In [1]: import numpy as np

In [2]: import numpy.linalg as la

In [3]: np.set_printoptions(suppress=True, linewidth=100)

In [4]: rd = lambda a: np.round(a, 4) + 0

In [5]: arr = np.load("mat.npy")

In [6]: arr
Out[6]: 
array([[ 2, -2,  2],
       [-2, 10, -2],
       [ 2, -2,  2]])

In [7]: U, sig, VT = la.svd(arr)

In [8]: V = VT[:(sig > 1e-8).sum()]

In [9]: rng = np.random.default_rng(199)

In [10]: x0 = arr[1] + -2 * arr[2] + rng.integers(2) * np.eye(3)[1]

In [11]: x0
Out[11]: array([-6., 14., -6.])

In [12]: rd(la.norm(x0 - V.T @ V @ x0))
Out[12]: np.float64(0.0)

In [13]: rd(np.diag(V.T @ V))
Out[13]: array([0.5, 1. , 0.5])

In [14]: np.allclose(V.T @ V @ x0, x0)
Out[14]: True

In [15]: la.matrix_rank(np.vstack([arr, x0]))
Out[15]: np.int64(2)

In [16]: r = la.matrix_rank(arr)

In [17]: r
Out[17]: np.int64(2)

In [18]: ns = la.svd(arr)[2][r:].T

In [19]: la.matrix_rank(arr.T @ arr), la.matrix_rank(arr @ arr.T)
Out[19]: (np.int64(2), np.int64(2))

In [20]: rd(ns[:, 0] / ns[np.abs(ns[:, 0]).round(6).argmax(), 0])
Out[20]: array([ 1.,  0., -1.])

In [21]: ns.shape
Out[21]: (3, 1)

In [22]: np.allclose(arr @ ns, 0)
Out[22]: True

In [23]: [int(la.matrix_rank(arr[:i])) for i in range(1, len(arr) + 1)]
Out[23]: [1, 2, 2]

In [24]: rd(arr @ ns)
Out[24]: 
array([[0.],
       [0.],
       [0.]])

In [25]: U, sig, VT = la.svd(arr)

In [26]: np.argmax(sig[:-1] / (sig[1:] + 1e-6)) + 1
Out[26]: np.int64(2)

In [27]: A2 = U[:, :2] @ np.diag(sig[:2]) @ VT[:2]

In [28]: rd(la.norm(arr - A2, 2)), rd(sig[2])
Out[28]: (np.float64(0.0), np.float64(0.0))

In [29]: la.matrix_rank(arr, rtol=0.05)
Out[29]: np.int64(2)

In [30]: la.matrix_rank(A2)
Out[30]: np.int64(2)

In [31]: rd(A2)
Out[31]: 
array([[ 2., -2.,  2.],
       [-2., 10., -2.],
       [ 2., -2.,  2.]])

In [32]: rd(np.einsum("ii->", A2))
Out[32]: np.float64(14.0)

In [33]: rd(np.einsum("ij,ji->", A2, A2))
Out[33]: np.float64(132.0)

In [34]: rd(la.det(A2[::-1]))
Out[34]: np.float64(0.0)

In [35]: rd(la.eigvals(A2))
Out[35]: array([11.1231,  0.    ,  2.8769])

In [36]: rd(np.kron(np.eye(2, dtype=int), A2))
Out[36]: 
array([[ 2., -2.,  2.,  0.,  0.,  0.],
       [-2., 10., -2.,  0.,  0.,  0.],
       [ 2., -2.,  2.,  0.,  0.,  0.],
       [ 0.,  0.,  0.,  2., -2.,  2.],
       [ 0.,  0.,  0., -2., 10., -2.],
       [ 0.,  0.,  0.,  2., -2.,  2.]])

In [37]: J = np.load("sample3.npy")

In [38]: J
Out[38]: 
array([[0.2   , 0.08  , 0.08  , 0.36  , 0.28  ],
       [0.2963, 0.1852, 0.2222, 0.037 , 0.2593],
       [0.    , 0.2353, 0.4118, 0.0588, 0.2941],
       [0.2857, 0.2143, 0.25  , 0.2143, 0.0357],
       [0.1923, 0.2692, 0.2308, 0.0385, 0.2692]])

In [39]: rd(J.sum(axis=1))
Out[39]: array([1., 1., 1., 1., 1.])

In [40]: J @ np.ones(5)
Out[40]: array([1., 1., 1., 1., 1.])

In [41]: rd(np.sort(np.abs(la.eigvals(J)))[::-1])
Out[41]: array([1.    , 0.3047, 0.2115, 0.1453, 0.1453])

In [42]: p = np.eye(5)[1]

In [43]: for _ in range(5):
    ...:     p = p @ J
    ...:     print(p.round(4))
    ...: 
[0.2963 0.1852 0.2222 0.037  0.2593]
[0.1746 0.188  0.2255 0.1445 0.2675]
[0.1833 0.2048 0.2464 0.1243 0.2411]
[0.1792 0.2021 0.2484 0.124  0.2463]
[0.1785 0.2031 0.2494 0.1227 0.2464]

In [44]: vals, V = la.eigh(arr)

In [45]: x0 = np.array([1, 1, 3])

In [46]: np.abs(arr).sum(axis=1).max(), rd(np.abs(vals).max())
Out[46]: (np.int64(14), np.float64(11.1231))

In [47]: A2 = np.array([[4, 7], [-7, -3]])

In [48]: C = np.kron(A2, J)

In [49]: la.matrix_rank(C)
Out[49]: np.int64(10)

In [50]: C.shape
Out[50]: (10, 10)

In [51]: A2 = la.inv(J)

In [52]: rd(J @ A2)
Out[52]: 
array([[1., 0., 0., 0., 0.],
       [0., 1., 0., 0., 0.],
       [0., 0., 1., 0., 0.],
       [0., 0., 0., 1., 0.],
       [0., 0., 0., 0., 1.]])

In [53]: rd(la.inv(A2))
Out[53]: 
array([[0.2   , 0.08  , 0.08  , 0.36  , 0.28  ],
       [0.2963, 0.1852, 0.2222, 0.037 , 0.2593],
       [0.    , 0.2353, 0.4118, 0.0588, 0.2941],
       [0.2857, 0.2143, 0.25  , 0.2143, 0.0357],
       [0.1923, 0.2692, 0.2308, 0.0385, 0.2692]])

In [54]: rd(la.slogdet(J)[0])
Out[54]: np.float64(1.0)
